>>> import numpy as np
>>> np.set_printoptions(suppress=True, linewidth=140)
>>> K = np.loadtxt("x.csv", delimiter=",")
>>> K
array([[ -8. ,  -1. ,   0.7,   1.2,  -0.1,   0.2],
       [-36. ,   1. ,   0.5,   1.8,   1.5,   1.4],
       [  2. ,  -2.2,   0.2,   0.3,  -0.6,   0.8],
       [ -4. ,  -0.9,  -1.2,  -0.9,   0.2,  -0.3],
       [ 20. ,   2.4,   0.7,  -1.7,   2.5,   1.5],
       [-12. ,   0.7,  -1. ,  -0.7,   0.8,   0.1]])
>>> other = np.array([[-2, -1, 0],
...     [0, -1, 1],
...     [2, -2, 1],
...     [1, 0, -2],
...     [-2, 2, -2],
...     [-2, -1, 2]])
>>> np.linalg.matrix_rank(K @ other)
np.int64(3)
>>> np.einsum("ij,ij->i", K, K)
array([  66.98, 1304.7 ,    9.97,   19.19,  417.64,  146.63])
>>> np.round(np.einsum("ij->j", K), 2) + 0
array([-38. ,   0. ,  -0.1,   0. ,   4.3,   3.7])
>>> rng = np.random.default_rng(120)
>>> idx = rng.permutation(6)
>>> idx
array([3, 0, 5, 1, 4, 2])
>>> other = K[idx][:, idx]
>>> np.allclose(other, K)
False
>>> other
array([[ -0.9,  -4. ,  -0.3,  -0.9,   0.2,  -1.2],
       [  1.2,  -8. ,   0.2,  -1. ,  -0.1,   0.7],
       [ -0.7, -12. ,   0.1,   0.7,   0.8,  -1. ],
       [  1.8, -36. ,   1.4,   1. ,   1.5,   0.5],
       [ -1.7,  20. ,   1.5,   2.4,   2.5,   0.7],
       [  0.3,   2. ,   0.8,  -2.2,  -0.6,   0.2]])
>>> np.round(np.sort(np.abs(np.linalg.eigvals(other))), 2)
array([0.14, 0.71, 2.16, 2.46, 5.34, 9.56])
>>> round(np.trace(other), 2)
np.float64(-5.1)
>>> np.round(K.sum(axis=1), 2)
array([ -7. , -29.8,   0.5,  -7.1,  25.4, -12.1])
>>> np.round(K - K[0], 2)
array([[  0. ,   0. ,   0. ,   0. ,   0. ,   0. ],
       [-28. ,   2. ,  -0.2,   0.6,   1.6,   1.2],
       [ 10. ,  -1.2,  -0.5,  -0.9,  -0.5,   0.6],
       [  4. ,   0.1,  -1.9,  -2.1,   0.3,  -0.5],
       [ 28. ,   3.4,   0. ,  -2.9,   2.6,   1.3],
       [ -4. ,   1.7,  -1.7,  -1.9,   0.9,  -0.1]])
>>> np.linalg.matrix_rank(K)
np.int64(6)
>>> np.round(np.diff(K, axis=0), 2)
array([[-28. ,   2. ,  -0.2,   0.6,   1.6,   1.2],
       [ 38. ,  -3.2,  -0.3,  -1.5,  -2.1,  -0.6],
       [ -6. ,   1.3,  -1.4,  -1.2,   0.8,  -1.1],
       [ 24. ,   3.3,   1.9,  -0.8,   2.3,   1.8],
       [-32. ,  -1.7,  -1.7,   1. ,  -1.7,  -1.4]])
>>> np.abs(K).max()
np.float64(36.0)
>>> X = np.load("m.npy")
>>> X
array([[9, 6, 9, 3],
       [0, 0, 0, 0],
       [0, 0, 0, 0],
       [0, 0, 0, 0],
       [3, 2, 3, 1],
       [6, 4, 6, 2],
       [6, 4, 6, 2]])
>>> rank = np.linalg.matrix_rank(X)
>>> rank
np.int64(1)
>>> ns = np.linalg.svd(X)[2][rank:].T
>>> np.linalg.matrix_rank(X.T @ X), np.linalg.matrix_rank(X @ X.T)
(np.int64(1), np.int64(1))
>>> ns.shape
(4, 3)
>>> np.allclose(X @ ns, 0)
True
>>> np.unique(X.round(6), axis=0).shape
(4, 4)
>>> np.abs(np.diag(np.linalg.qr(X)[1])) > 1e-9
array([ True, False, False, False])
>>> np.round(np.trace(np.linalg.pinv(X) @ X), 2)
np.float64(1.0)
>>> try:
...     np.linalg.inv(X)
... except np.linalg.LinAlgError as e:
...     print(repr(e))
... 
LinAlgError('Last 2 dimensions of the array must be square')
>>> X @ X
Traceback (most recent call last):
  File "<python-input-33>", line 1, in <module>
    X @ X
    ~~^~~
ValueError: matmul: Input operand 1 has a mismatch in its core dimension 0, with gufunc signature (n?,k),(k,m?)->(n?,m?) (size 7 is different from 4)
>>> cov = X.T @ X
>>> np.trace(cov), (X ** 2).sum()
(np.int64(414), np.int64(414))
>>> (X @ X.T).shape
(7, 7)
>>> np.diag(cov)
array([162,  72, 162,  18])
>>> cov
array([[162, 108, 162,  54],
       [108,  72, 108,  36],
       [162, 108, 162,  54],
       [ 54,  36,  54,  18]])
>>> data = np.load("dump.npy")
>>> data.round(2)
array([[0.3 , 0.35, 0.  , 0.35],
       [0.33, 0.44, 0.22, 0.  ],
       [0.04, 0.35, 0.35, 0.27],
       [0.33, 0.1 , 0.29, 0.29]])
>>> vec = np.array([-1, -2, 4, 3])
>>> target = data @ vec
>>> target.round(2)
array([ 0.05, -0.33,  1.46,  1.48])
>>> np.round(np.linalg.solve(data, -2 * target), 2)
array([ 2.,  4., -8., -6.])
>>> np.round(np.linalg.solve(data, target + data[:, 0]), 2) + 0
array([ 0., -2.,  4.,  3.])
>>> other = data / np.linalg.norm(data, axis=1, keepdims=True)
>>> cov = other @ other.T
>>> np.argwhere(np.triu(np.abs(cov) > 0.95, 1))
array([], shape=(0, 2), dtype=int64)
>>> (np.abs(cov) > 0.9).astype(int)
array([[1, 0, 0, 0],
       [0, 1, 0, 0],
       [0, 0, 1, 0],
       [0, 0, 0, 1]])
>>> np.round(np.linalg.norm(other, axis=1), 2)
array([1., 1., 1., 1.])
>>> cov[1].round(2)
array([0.74, 1.  , 0.73, 0.68])
>>> round(float(np.degrees(np.arccos(np.clip(cov[1, 3], -1, 1)))), 2)
47.08
>>> (cov - 2 * np.eye(4)).round(6).argmax(axis=1)
array([3, 0, 3, 0])
>>> round(np.einsum("ij,ji->", data, data), 2)
np.float64(1.26)
>>> round(float(np.linalg.det(2 * data)), 2), np.round(np.linalg.det(data), 2)
(-0.41, np.float64(-0.03))
>>> np.round(np.kron(np.eye(2, dtype=int), data), 2)
array([[0.3 , 0.35, 0.  , 0.35, 0.  , 0.  , 0.  , 0.  ],
       [0.33, 0.44, 0.22, 0.  , 0.  , 0.  , 0.  , 0.  ],
       [0.04, 0.35, 0.35, 0.27, 0.  , 0.  , 0.  , 0.  ],
       [0.33, 0.1 , 0.29, 0.29, 0.  , 0.  , 0.  , 0.  ],
       [0.  , 0.  , 0.  , 0.  , 0.3 , 0.35, 0.  , 0.35],
       [0.  , 0.  , 0.  , 0.  , 0.33, 0.44, 0.22, 0.  ],
       [0.  , 0.  , 0.  , 0.  , 0.04, 0.35, 0.35, 0.27],
       [0.  , 0.  , 0.  , 0.  , 0.33, 0.1 , 0.29, 0.29]])
>>> np.round(np.linalg.det(data[::-1]), 2)
np.float64(-0.03)
>>> round(np.linalg.det(data.T), 2)
np.float64(-0.03)
>>> th = np.radians(72)
>>> r_ = np.eye(4)
>>> r_[1, 1] = r_[0, 0] = np.cos(th)
>>> r_[1, 0], r_[0, 1] = -np.sin(th), np.sin(th)
>>> r_.round(2)
array([[ 0.31,  0.95,  0.  ,  0.  ],
       [-0.95,  0.31,  0.  ,  0.  ],
       [ 0.  ,  0.  ,  1.  ,  0.  ],
       [ 0.  ,  0.  ,  0.  ,  1.  ]])
>>> other = data @ r_.T
>>> np.round(np.linalg.svd(data, compute_uv=False), 2), np.round(np.linalg.svd(other, compute_uv=False), 2)
(array([1.01, 0.32, 0.31, 0.25]), array([1.01, 0.32, 0.31, 0.25]))
>>> idx = rng.permutation(4)
>>> idx
array([1, 0, 3, 2])
>>> other = data[idx][:, idx]
>>> np.round(np.sort(np.abs(np.linalg.eigvals(other))), 2)
array([0.26, 0.32, 0.32, 1.  ])
>>> np.round(np.diag(other), 2)
array([0.44, 0.3 , 0.29, 0.35])
>>> round(np.linalg.det(other), 2), round(np.linalg.det(data[idx]), 2)
(np.float64(-0.03), np.float64(-0.03))
>>> other = np.array([[1.8, 0.2], [-0.1, 0.5], [2.6, -0.8]])
>>> Z = np.array([[0.4, 0.4, 0.1, 1.6], [1.0, 1.4, 1.9, 1.0]])
>>> J = other @ Z
>>> J.round(2)
array([[ 0.92,  1.  ,  0.56,  3.08],
       [ 0.46,  0.66,  0.94,  0.34],
       [ 0.24, -0.08, -1.26,  3.36]])
>>> np.round(J @ np.linalg.pinv(J) @ J, 2)
array([[ 0.92,  1.  ,  0.56,  3.08],
       [ 0.46,  0.66,  0.94,  0.34],
       [ 0.24, -0.08, -1.26,  3.36]])
>>> np.unique(J.round(6), axis=0).shape
(3, 4)
>>> Uu, sig, Vt = np.linalg.svd(J)
>>> vecs = Vt[:(sig > 1e-8).sum()]
>>> vec = J[0] + 4 * J[1] + rng.integers(2) * np.eye(4)[3]
>>> vec.round(2)
array([2.76, 3.64, 4.32, 4.44])
>>> round(np.linalg.norm(vec - vecs.T @ vecs @ vec), 2)
np.float64(0.0)
>>> np.round(vecs.T @ vecs, 2)
array([[ 0.13,  0.18,  0.24,  0.16],
       [ 0.18,  0.27,  0.39,  0.11],
       [ 0.24,  0.39,  0.66, -0.14],
       [ 0.16,  0.11, -0.14,  0.94]])
>>> np.round(np.diag(vecs.T @ vecs), 2)
array([0.13, 0.27, 0.66, 0.94])
>>> np.linalg.matrix_rank(np.vstack([J, vec]))
np.int64(2)
>>> Uu, sig, Vt = np.linalg.svd(J)
>>> sig.round(2) + 0
array([4.72, 1.99, 0.  ])
>>> other = Uu[:, :2] @ np.diag(sig[:2]) @ Vt[:2]
>>> other.round(2)
array([[ 0.92,  1.  ,  0.56,  3.08],
       [ 0.46,  0.66,  0.94,  0.34],
       [ 0.24, -0.08, -1.26,  3.36]])
>>> round(np.abs(J - other).max(), 2)
np.float64(0.0)
>>> feats = np.loadtxt("out9.csv", delimiter=",")
>>> feats.round(2)
array([[0.29, 0.41, 0.29],
       [0.11, 0.39, 0.5 ],
       [0.06, 0.56, 0.38]])
>>> r0 = np.array([0, -2, -1])
>>> other = feats + np.outer(r0, np.eye(3)[1])
>>> round(float(np.linalg.det(other) / np.linalg.det(feats)), 2), round(float(1 + np.linalg.solve(feats, r0)[1]), 2)
(3.11, 3.11)
>>> W1 = np.array([[-3, -1, 1, 1], [1, 2, 2, -3], [-1, -1, -1, 1]])
>>> beta = np.array([2, -1, 1, -2])
>>> act = np.maximum(feats @ W1 + beta, 0)
>>> act.round(2)
array([[1.24, 0.  , 1.82, 0.  ],
       [1.56, 0.  , 1.39, 0.  ],
       [2.  , 0.  , 1.81, 0.  ]])
>>> (act > 0).astype(int)
array([[1, 0, 1, 0],
       [1, 0, 1, 0],
       [1, 0, 1, 0]])
>>> (act > 0).mean(axis=0)
array([1., 0., 1., 0.])
>>> np.linalg.matrix_rank(act)
np.int64(2)
>>> Z = np.array([[-2, 1], [2, -1], [-1, 2], [-2, 0]])
>>> W1 @ Z
array([[ 1,  0],
       [ 6,  3],
       [-1, -2]])
>>> r0, g = feats[1], feats[0]
>>> np.round(r0 @ r0, 2)
np.float64(0.41)
>>> p = (r0 @ g) / (r0 @ r0) * r0
>>> (g - p) @ r0
np.float64(0.0)
>>> p.round(2)
array([0.09, 0.32, 0.41])
>>> np.round(np.outer(r0, g), 2)
array([[0.03, 0.05, 0.03],
       [0.11, 0.16, 0.11],
       [0.15, 0.21, 0.15]])
>>> np.round(g - p, 2)
array([ 0.2 ,  0.09, -0.12])
>>> round(float(np.linalg.norm(r0 + g) ** 2 + np.linalg.norm(r0 - g) ** 2), 2)
1.51
>>> np.linalg.matrix_rank(np.outer(r0, g))
np.int64(1)
>>> arr = np.loadtxt("layer10.csv", delimiter=",")
>>> arr
array([[-2., -1.,  0.,  1.,  2.],
       [ 3.,  4.,  5.,  6.,  7.],
       [ 8.,  9., 10., 11., 12.],
       [13., 14., 15., 16., 17.],
       [18., 19., 20., 21., 22.],
       [23., 24., 25., 26., 27.]])
>>> other = arr / np.linalg.norm(arr, axis=1, keepdims=True)
>>> cov = other @ other.T
>>> np.round(np.linalg.norm(other, axis=1), 2)
array([1., 1., 1., 1., 1., 1.])
>>> (cov - 2 * np.eye(6)).round(6).argmax(axis=1)
array([1, 2, 3, 4, 5, 4])
>>> cov[2].round(2)
array([0.14, 0.99, 1.  , 1.  , 1.  , 1.  ])
>>> Uu, sig, Vt = np.linalg.svd(arr)
>>> sig.round(2) + 0
array([83.16,  4.36,  0.  ,  0.  ,  0.  ])
>>> other = Uu[:, :2] @ np.diag(sig[:2]) @ Vt[:2]
>>> round(np.linalg.norm(arr - other) / np.linalg.norm(arr), 2)
np.float64(0.0)
>>> np.round(np.abs(arr - other).max(), 2)
np.float64(0.0)
>>> other.round(2) + 0
array([[-2., -1.,  0.,  1.,  2.],
       [ 3.,  4.,  5.,  6.,  7.],
       [ 8.,  9., 10., 11., 12.],
       [13., 14., 15., 16., 17.],
       [18., 19., 20., 21., 22.],
       [23., 24., 25., 26., 27.]])
>>> np.linalg.matrix_rank(arr, rtol=0.05)
np.int64(2)
>>> round(float(np.linalg.norm(arr - other, 2)), 2), np.round(sig[2], 2)
(0.0, np.float64(0.0))
>>> arr.mean(axis=0)
array([10.5, 11.5, 12.5, 13.5, 14.5])
>>> arr.shape
(6, 5)
>>> arr.sum(axis=1)
array([  0.,  25.,  50.,  75., 100., 125.])
>>> arr - arr[0]
array([[ 0.,  0.,  0.,  0.,  0.],
       [ 5.,  5.,  5.,  5.,  5.],
       [10., 10., 10., 10., 10.],
       [15., 15., 15., 15., 15.],
       [20., 20., 20., 20., 20.],
       [25., 25., 25., 25., 25.]])
>>> arr.sum(axis=0)
array([63., 69., 75., 81., 87.])
>>> np.linalg.matrix_rank(arr)
np.int64(2)
>>> np.diff(arr, axis=0)
array([[5., 5., 5., 5., 5.],
       [5., 5., 5., 5., 5.],
       [5., 5., 5., 5., 5.],
       [5., 5., 5., 5., 5.],
       [5., 5., 5., 5., 5.]])
>>> round(float(np.linalg.norm(arr)), 2)
83.28
>>> arr[:, 5]
Traceback (most recent call last):
  File "<python-input-137>", line 1, in <module>
    arr[:, 5]
    ~~~^^^^^^
IndexError: index 5 is out of bounds for axis 1 with size 5
>>> M = np.array([[0.8, 0.0, -1.1, 2.22],
...     [1.6, 0.9, 1.3, -2.55],
...     [0.8, 0.4, 0.8, -1.64],
...     [-0.1, 1.2, -0.8, 1.66],
...     [0.1, -0.9, -0.7, 1.47],
...     [0.9, -0.4, -0.9, 1.73],
...     [1.3, 1.8, 0.6, -1.12],
...     [-0.9, -0.4, -1.0, 2.02],
...     [0.5, -1.3, -0.9, 1.75],
...     [-1.6, 0.6, -0.1, 0.2],
...     [0.3, -0.4, -1.7, 3.32],
...     [1.1, -0.7, 0.5, -0.98],
...     [0.8, -0.1, 0.6, -1.17],
...     [-0.5, -0.4, 0.0, -0.02],
...     [0.9, -1.0, -1.6, 3.18],
...     [-0.1, 0.3, 2.1, -4.15]])
>>> proj = M @ np.linalg.solve(M.T @ M, M.T)
>>> np.round(np.diag(proj), 2)
array([0.18, 0.29, 0.22, 0.36, 0.44, 0.23, 0.47, 0.18, 0.19, 0.25, 0.29, 0.23, 0.1 , 0.04, 0.25, 0.29])
>>> round(float(np.trace(proj)), 2)
4.0
>>> np.round(np.linalg.eigvalsh(proj), 2) + 0
array([0., 0., 0., 0., 0., 0., 0., 0., 0., 0., 0., 0., 1., 1., 1., 1.])
>>> Uu, sig = np.linalg.svd(feats)
Traceback (most recent call last):
  File "<python-input-143>", line 1, in <module>
    Uu, sig = np.linalg.svd(feats)
    ^^^^^^^
ValueError: too many values to unpack (expected 2)
>>> Uu, sig, Vt = np.linalg.svd(feats, full_matrices=False)
>>> sig.round(2)
array([1.07, 0.2 , 0.15])
>>> np.round(np.sqrt((sig ** 2).sum()), 2), round(np.linalg.norm(feats), 2)
(np.float64(1.1), np.float64(1.1))
>>> np.abs(Uu[:, 0]).round(6).argmax()
np.int64(2)
>>> np.round(Vt @ Vt.T, 2) + 0
array([[1., 0., 0.],
       [0., 1., 0.],
       [0., 0., 1.]])
>>> np.round(np.abs(Vt[0]), 2)
array([0.24, 0.74, 0.63])
>>> np.round(Uu.T @ feats @ Vt.T, 2) + 0
array([[1.07, 0.  , 0.  ],
       [0.  , 0.2 , 0.  ],
       [0.  , 0.  , 0.15]])
